$ python3 -q
>>> import numpy as np
>>> np.set_printoptions(precision=3, suppress=True, linewidth=200, sign=" ")
>>> def tidy(a):
...     return np.round(a, 3) + 0
... 
>>> E = np.load("out4.npy")
>>> print(E)
[[ 6  1  0  0  0  0]
 [ 7  9  0  0  0  0]
 [ 7  1  0  0  0  0]
 [ 0  0  6  1  0  0]
 [ 0  0  7  9  0  0]
 [ 0  0  7  1  0  0]
 [ 0  0  0  0  6  1]
 [ 0  0  0  0  7  9]
 [ 0  0  0  0  7  1]]
>>> x = np.array([-3, -2, 0, 1, 0, -2])
>>> y = E @ x
>>> print(y)
[-20 -39 -23   1   9   1  -2 -18  -2]
>>> print(tidy(np.linalg.lstsq(E, y)[0]))
[-3. -2.  0.  1.  0. -2.]
>>> rng = np.random.default_rng(47572)
>>> y = y + 0.02 * rng.normal(size=9)
>>> print(tidy(y))
[-19.987 -39.006 -23.007   1.018   8.979   1.007  -1.975 -17.979  -2.013]
>>> coef, *_ = np.linalg.lstsq(E, y)
>>> print(coef.round())
[-3. -2.  0.  1.  0. -2.]
>>> print(tidy(np.linalg.norm(y - E @ coef)))
0.032
>>> print(tidy(E.T @ (y - E @ coef)))
[ 0.  0.  0.  0.  0.  0.]
>>> cov = E.T @ E
>>> print(np.linalg.matrix_rank(cov))
6
>>> print(np.allclose(cov, cov.T))
True
>>> print((E @ E.T).shape)
(9, 9)
>>> K = np.array([[0, 8, 2], [-4, -5, 3], [2, -2, -1], [-3, 4, 9], [5, -6, 7]])
>>> K[3] = K[4]
>>> print(K)
[[ 0  8  2]
 [-4 -5  3]
 [ 2 -2 -1]
 [ 5 -6  7]
 [ 5 -6  7]]
>>> x = np.array([0, -2, 0])
>>> y = K @ x
>>> print(tidy(np.linalg.solve(K.T @ K, K.T @ y)))
[ 0. -2.  0.]
>>> print(tidy(np.linalg.lstsq(K, y)[0]))
[ 0. -2.  0.]
>>> y = y + 0.3 * rng.normal(size=5)
>>> print(tidy(y))
[-16.084   9.741   4.316  11.817  11.742]
>>> coef, *_ = np.linalg.lstsq(K, y)
>>> print(tidy(K.T @ (y - K @ coef)))
[ 0.  0.  0.]
>>> print([round(float(np.linalg.norm(np.linalg.solve(K.T @ K + lam * np.eye(3), K.T @ y))), 2) for lam in (0, 1, 10, 100)])
[2.0, 1.99, 1.84, 1.17]
>>> W0 = np.load("data.npy")
>>> print(W0)
[[  73   86   42   99   81  102   82]
 [  86  120   52  140   98  126  134]
 [  42   52   73   65   54   78   75]
 [  99  140   65  164  114  148  160]
 [  81   98   54  114   94  123   96]
 [ 102  126   78  148  123  166  127]
 [  82  134   75  160   96  127  182]]
>>> r0, g = W0[6], W0[4]
>>> print(r0 @ r0)
114374
>>> p = (r0 @ g) / (r0 @ r0) * r0
>>> print(tidy(np.linalg.norm(r0 + g) ** 2 + np.linalg.norm(r0 - g) ** 2))
359264.0
>>> print(tidy(p))
[  60.353   98.626   55.201  117.762   70.657   93.474  133.955]
>>> ev, vecs = np.linalg.eigh(W0)
>>> print(tidy(vecs.T @ W0 @ vecs))
[[   0.       0.       0.       0.       0.       0.       0.   ]
 [   0.       0.       0.       0.       0.       0.       0.   ]
 [   0.       0.       0.       0.       0.       0.       0.   ]
 [   0.       0.       0.       5.898    0.       0.       0.   ]
 [   0.       0.       0.       0.      46.138    0.       0.   ]
 [   0.       0.       0.       0.       0.      63.887    0.   ]
 [   0.       0.       0.       0.       0.       0.     756.077]]
>>> print((ev > 1e-8).sum(), (ev < -1e-8).sum())
4 0
>>> print(np.abs(vecs[:, -1]).round(6).argmax())
3
>>> print(tidy(W0 @ np.linalg.pinv(W0) @ W0))
[[  73.   86.   42.   99.   81.  102.   82.]
 [  86.  120.   52.  140.   98.  126.  134.]
 [  42.   52.   73.   65.   54.   78.   75.]
 [  99.  140.   65.  164.  114.  148.  160.]
 [  81.   98.   54.  114.   94.  123.   96.]
 [ 102.  126.   78.  148.  123.  166.  127.]
 [  82.  134.   75.  160.   96.  127.  182.]]
>>> print(tidy(np.trace(np.linalg.pinv(W0) @ W0)))
4.0
>>> print(np.linalg.lstsq(W0[:-1].T, W0[-1])[2])
4
>>> print(np.unique(W0.round(6), axis=0).shape)
(7, 7)
>>> Y = W0 / np.linalg.norm(W0, axis=1, keepdims=True)
>>> cov = Y @ Y.T
>>> print(tidy(np.degrees(np.arccos(np.clip(cov[4, 0], -1, 1)))))
1.828
>>> print(np.argwhere(np.triu(np.abs(cov) > 0.95, 1)))
[[ 0  1]
 [ 0  2]
 [ 0  3]
 [ 0  4]
 [ 0  5]
 [ 0  6]
 [ 1  2]
 [ 1  3]
 [ 1  4]
 [ 1  5]
 [ 1  6]
 [ 2  3]
 [ 2  4]
 [ 2  5]
 [ 2  6]
 [ 3  4]
 [ 3  5]
 [ 3  6]
 [ 4  5]
 [ 4  6]
 [ 5  6]]
>>> print((cov - 2 * np.eye(7)).round(6).argmax(axis=1))
[ 4  3  5  1  5  4  3]
>>> print(tidy(cov[4]))
[ 0.999  0.993  0.965  0.993  1.     1.     0.974]
>>> print(np.linalg.cond(W0) > 100)
True
>>> print(tidy(np.linalg.norm(W0, 2) / np.linalg.norm(W0)))
0.995
>>> print(np.argsort(-np.linalg.norm(W0, axis=0).round(6), kind="stable")[:3])
[ 3  6  5]
>>> A = np.load("sample3.npy")
>>> print(A)
[[ 3  0  0  0]
 [ 1  3  0  0]
 [ 0  0  3  0]
 [ 0  0  1  3]]
>>> proj = np.triu(np.array([[0, -2, -3, 1], [-2, -1, 2, -1], [-1, 3, 2, 1], [3, 3, 1, 3]]), 1) + np.eye(4)
>>> Y = proj @ A @ np.linalg.inv(proj)
>>> print(np.trace(Y), np.trace(A))
12.0 12
>>> print(np.linalg.matrix_rank(Y))
4
>>> m1 = np.load("run9.npy")
>>> print(m1)
[[ 2  0  0  0  0  0]
 [ 0  1  0  3  2  0]
 [ 0  0  1  3  0  2]
 [ 0  2  3  2  2  2]
 [ 0  1  3  2  3  0]
 [ 0  3  0  1  1  2]]
>>> print(tidy(np.linalg.norm(m1, axis=1)))
[ 2.     3.742  3.742  5.     4.796  3.873]
>>> print(tidy(np.linalg.norm(m1[2] - m1[0])))
4.243
>>> x = np.array([1, 2, -1, 1, 0, 0])
>>> y = m1 @ x
>>> print(y)
[ 2  5  2  3  1  7]
>>> print(tidy(np.linalg.solve(m1, -1 * y)))
[-1. -2.  1. -1.  0.  0.]
>>> print(tidy(np.linalg.solve(m1, m1[:, 2])))
[ 0.  0.  1.  0.  0.  0.]
>>> x = np.array([-2, 3, 3, -1, -1, 3])
>>> y = m1 @ x
>>> coef, lr = np.zeros(6), 1 / np.linalg.norm(m1, 2) ** 2
>>> for i in range(50):
...     coef -= lr * m1.T @ (m1 @ coef - y)
...     if i % 10 == 0: print(i, round(np.linalg.norm(m1 @ coef - y), 3))
... 
0 12.0
10 4.122
20 1.685
30 0.768
40 0.374
>>> print(tidy(coef))
[-1.908  2.535  2.691 -1.247 -0.366  3.515]
>>> r0 = np.array([1, 2, 2])
>>> print(np.polyval(r0, m1[2]))
[  2   2   5  17   2  10]
>>> print(np.array([np.convolve(row, r0, "same") for row in m1]))
[[  4   4   0   0   0   0]
 [  1   2   5   8  10   4]
 [  0   1   5   8   8   4]
 [  2   7  12  12  10   8]
 [  1   5  10  13  10   6]
 [  3   6   7   3   6   6]]
>>> w1 = np.array([[-2, 2], [3, 2], [-2, -1], [-3, 2], [-1, 0], [-2, 0], [2, -1]])
>>> coef = np.array([2, 1])
>>> H = np.maximum(W0 @ w1 + coef, 0)
>>> print(H)
[[   0  393]
 [   0  507]
 [   0  171]
 [   0  582]
 [   0  437]
 [   0  548]
 [   0  496]]
>>> Z = np.array([[0, 1, 1], [3, 1, 2]])
>>> print((H @ Z).round(6).argmax(axis=1))
[ 0  0  0  0  0  0  0]
>>> M = np.loadtxt("m.csv", delimiter=",")
>>> print(tidy(M))
[[-1.545 -0.261 -1.283  0.03  -2.134  0.584]
 [-0.193 -1.277  0.225  2.668  0.091 -0.391]
 [-0.386  2.424 -0.59   1.281  0.577  0.807]
 [ 1.642 -0.824 -1.283  0.115  0.227  1.978]
 [ 1.159  0.387 -1.862  0.146 -0.307 -1.981]
 [ 1.545  0.771  1.357  0.452 -1.989  0.121]]
>>> z = rng.permutation(6)
>>> Y = M[:, z] * rng.choice([-1, 1], 6)
>>> print(tidy(Y))
[[ 2.134  0.03  -1.545 -0.584 -1.283 -0.261]
 [-0.091  2.668 -0.193  0.391  0.225 -1.277]
 [-0.577  1.281 -0.386 -0.807 -0.59   2.424]
 [-0.227  0.115  1.642 -1.978 -1.283 -0.824]
 [ 0.307  0.146  1.159  1.981 -1.862  0.387]
 [ 1.989  0.452  1.545 -0.121  1.357  0.771]]
>>> Uu, _, Vt = np.linalg.svd(M.T @ Y)
>>> print(tidy(Uu @ Vt))
[[ 0.  0.  1.  0.  0.  0.]
 [ 0.  0.  0.  0.  0.  1.]
 [ 0.  0.  0.  0.  1.  0.]
 [ 0.  1.  0.  0.  0.  0.]
 [-1.  0.  0.  0.  0.  0.]
 [ 0.  0.  0. -1.  0.  0.]]
>>> print(z)
[ 4  3  0  5  2  1]
>>> feats = np.diag(np.array([2, 1, 1, -1, -1])) + 3 * np.eye(5, k=1) + 3 * np.eye(5, k=-1)
>>> print(feats)
[[ 2.  3.  0.  0.  0.]
 [ 3.  1.  3.  0.  0.]
 [ 0.  3.  1.  3.  0.]
 [ 0.  0.  3. -1.  3.]
 [ 0.  0.  0.  3. -1.]]
>>> z = rng.permutation(5)
>>> print(z)
[ 2  0  1  4  3]
>>> Y = feats[z][:, z]
>>> print(tidy(np.linalg.det(Y)), tidy(np.linalg.det(feats[z])))
137.0 -137.0
>>> print(np.allclose(Y, feats))
False
>>> print(Y)
[[ 1.  0.  3.  0.  3.]
 [ 0.  2.  3.  0.  0.]
 [ 3.  3.  1.  0.  0.]
 [ 0.  0.  0. -1.  3.]
 [ 3.  0.  0.  3. -1.]]
>>> print(np.diag(Y))
[ 1.  2.  1. -1. -1.]
>>> print(np.trace(Y))
2.0
>>> Uu, sigma, Vt = np.linalg.svd(feats, full_matrices=False)
>>> print(tidy(sigma))
[ 5.953  5.199  3.274  2.557  0.529]
>>> print(tidy(np.cumsum(sigma ** 2) / np.sum(sigma ** 2)))
[ 0.443  0.781  0.915  0.997  1.   ]
>>> print(tidy(Vt @ Vt.T))
[[ 1.  0.  0.  0.  0.]
 [ 0.  1.  0.  0.  0.]
 [ 0.  0.  1.  0.  0.]
 [ 0.  0.  0.  1.  0.]
 [ 0.  0.  0.  0.  1.]]
>>> print(tidy(sigma / sigma[0]))
[ 1.     0.873  0.55   0.43   0.089]
>>> print(tidy(np.sqrt((sigma ** 2).sum())), tidy(np.linalg.norm(feats)))
8.944 8.944
>>> print(Uu.shape, sigma.shape, Vt.shape)
(5, 5) (5,) (5, 5)
>>> print(tidy(Uu.T @ Uu))
[[ 1.  0.  0.  0.  0.]
 [ 0.  1.  0.  0.  0.]
 [ 0.  0.  1.  0.  0.]
 [ 0.  0.  0.  1.  0.]
 [ 0.  0.  0.  0.  1.]]
>>> print(np.abs(Uu[:, 0]).round(6).argmax())
1
>>> r0 = np.array([1, 3, -4, 1, -3])
>>> Y = feats + np.outer(r0, np.eye(5)[4])
>>> print(np.linalg.matrix_rank(Y - feats))
1
>>> print(Y)
[[ 2.  3.  0.  0.  1.]
 [ 3.  1.  3.  0.  3.]
 [ 0.  3.  1.  3. -4.]
 [ 0.  0.  3. -1.  4.]
 [ 0.  0.  0.  3. -4.]]
>>> print(tidy(np.linalg.det(Y) / np.linalg.det(feats)), tidy(1 + np.linalg.solve(feats, r0)[4]))
0.869 0.869
>>> ev, vecs = np.linalg.eig(feats)
>>> print(tidy(feats @ vecs[:, 0] - ev[0] * vecs[:, 0]))
[ 0.  0.  0.  0.  0.]
>>> print(tidy(np.sort(np.linalg.eigvals(feats @ feats))))
[  0.28    6.539  10.717  27.025  35.44 ]
>>> ev, vecs = np.linalg.eigh(feats)
>>> x = np.array([0, -2, 2, 3, -1])
>>> print(np.abs(feats).sum(axis=1).max(), tidy(np.abs(ev).max()))
7.0 5.953
>>> J = np.load("x.npy")
>>> print(J)
[[ 0  1  0]
 [ 1  0  0]
 [ 0  0  0]]
>>> ev, vecs = np.linalg.eigh(J)
>>> print(np.unique(ev.round(6) + 0, return_counts=True)[1])
[ 1  1  1]
>>> print(tidy(np.linalg.svd(J, compute_uv=False)))
[ 1.  1.  0.]
>>> print(ev)
[-1.  0.  1.]
>>> print(tidy(np.linalg.eigvalsh(J @ J)))
[ 0.  1.  1.]
>>> print(tidy(np.linalg.eigvalsh(J + 5 * np.eye(3))))
[ 4.  5.  6.]
>>> print((ev > 1e-8).sum(), (ev < -1e-8).sum())
1 1
>>> print(tidy(vecs.T @ J @ vecs))
[[-1.  0.  0.]
 [ 0.  0.  0.]
 [ 0.  0.  1.]]
>>> print(ev.sum(), np.trace(J))
0.0 0
